In [1]: import numpy as np

In [2]: np.set_printoptions(precision=2, suppress=True, linewidth=100, floatmode="fixed")

In [3]: tidy = lambda a: np.round(a, 2) + 0

In [4]: m1 = np.load("layer14.npy")

In [5]: m1
Out[5]: 
array([[ 1,  0,  0,  0],
       [ 9,  1,  0,  0],
       [-2, -1,  1,  0],
       [-4, -6,  5,  1]])

In [6]: # triangular: eigenvalues sit on the diagonal

In [7]: U, sig, vt = np.linalg.svd(m1)

In [8]: np.argmax(sig[:-1] / (sig[1:] + 1e-6)) + 1
Out[8]: np.int64(2)

In [9]: tidy(sig)
Out[9]: array([11.34,  6.18,  0.28,  0.05])

In [10]: out = U[:, :2] @ np.diag(sig[:2]) @ vt[:2]

In [11]: tidy(np.abs(m1 - out).max())
Out[11]: np.float64(0.17)

In [12]: np.linalg.matrix_rank(out)
Out[12]: np.int64(2)

In [13]: tidy(np.linalg.norm(m1 - out, 2)), tidy(sig[2])
Out[13]: (np.float64(0.28), np.float64(0.28))

In [14]: P = np.triu(np.array([[0, 0, 0, 1], [0, 0, 3, 0], [2, 0, 3, 2], [1, 3, 2, 2]]), 1) + np.eye(4)

In [15]: out = P @ m1 @ np.linalg.inv(P)

In [16]: np.linalg.matrix_rank(out)
Out[16]: np.int64(4)

In [17]: tidy(np.linalg.det(out))
Out[17]: np.float64(1.0)

In [18]: out
Out[18]: 
array([[ -3.00,  -6.00,  23.00, -42.00],
       [  3.00,  -2.00,   9.00, -21.00],
       [-10.00, -13.00,  50.00, -88.00],
       [ -4.00,  -6.00,  23.00, -41.00]])

In [19]: np.trace(out), np.trace(m1)
Out[19]: (np.float64(4.0), np.int64(4))

In [20]: np.argsort(-np.linalg.norm(m1, axis=0).round(6), kind="stable")[:3]
Out[20]: array([0, 1, 2])

In [21]: [round(float(x), 2) for x in np.linalg.svd(m1, compute_uv=False)[:3]]
Out[21]: [11.34, 6.18, 0.28]

In [22]: np.linalg.cond(m1) > 100
Out[22]: np.True_

In [23]: w, V = np.linalg.eig(m1)

In [24]: tidy(np.sort(np.linalg.eigvals(m1.T)))
Out[24]: array([1.00, 1.00, 1.00, 1.00])

In [25]: tidy(np.sort(np.linalg.eigvals(m1 @ m1)))
Out[25]: array([1.00, 1.00, 1.00, 1.00])

In [26]: q, V = np.linalg.qr(m1[:, :1])[0], np.linalg.qr(m1[:, 1:])[0]

In [27]: sig = np.linalg.svd(q.T @ V, compute_uv=False)

In [28]: (sig > 0.9).sum()
Out[28]: np.int64(1)

In [29]: tidy(sig)
Out[29]: array([1.00])

In [30]: tidy(np.degrees(np.arccos(sig.clip(0, 1))))
Out[30]: array([5.68])

In [31]: mat = np.loadtxt("m.csv", delimiter=",")

In [32]: mat
Out[32]: 
array([[ 5.00,  5.00,  5.00,  5.00,  5.00,  5.00],
       [ 5.00, 10.00, 10.00, 10.00, 10.00, 10.00],
       [ 5.00, 10.00, 15.00, 15.00, 15.00, 15.00],
       [ 5.00, 10.00, 15.00, 20.00, 20.00, 20.00],
       [ 5.00, 10.00, 15.00, 20.00, 25.00, 25.00],
       [ 5.00, 10.00, 15.00, 20.00, 25.00, 30.00]])

In [33]: # equal to its transpose

In [34]: w, V = np.linalg.eigvalsh(mat)
Traceback (most recent call last):
  Cell In[34], line 1
    w, V = np.linalg.eigvalsh(mat)
ValueError: too many values to unpack (expected 2)


In [35]: w, V = np.linalg.eigh(mat)

In [36]: tidy(V @ np.diag(w) @ V.T)
Out[36]: 
array([[ 5.00,  5.00,  5.00,  5.00,  5.00,  5.00],
       [ 5.00, 10.00, 10.00, 10.00, 10.00, 10.00],
       [ 5.00, 10.00, 15.00, 15.00, 15.00, 15.00],
       [ 5.00, 10.00, 15.00, 20.00, 20.00, 20.00],
       [ 5.00, 10.00, 15.00, 20.00, 25.00, 25.00],
       [ 5.00, 10.00, 15.00, 20.00, 25.00, 30.00]])

In [37]: w.sum(), np.trace(mat)
Out[37]: (np.float64(105.0), np.float64(105.0))

In [38]: np.abs(V[:, -1]).round(6).argmax()
Out[38]: np.int64(5)
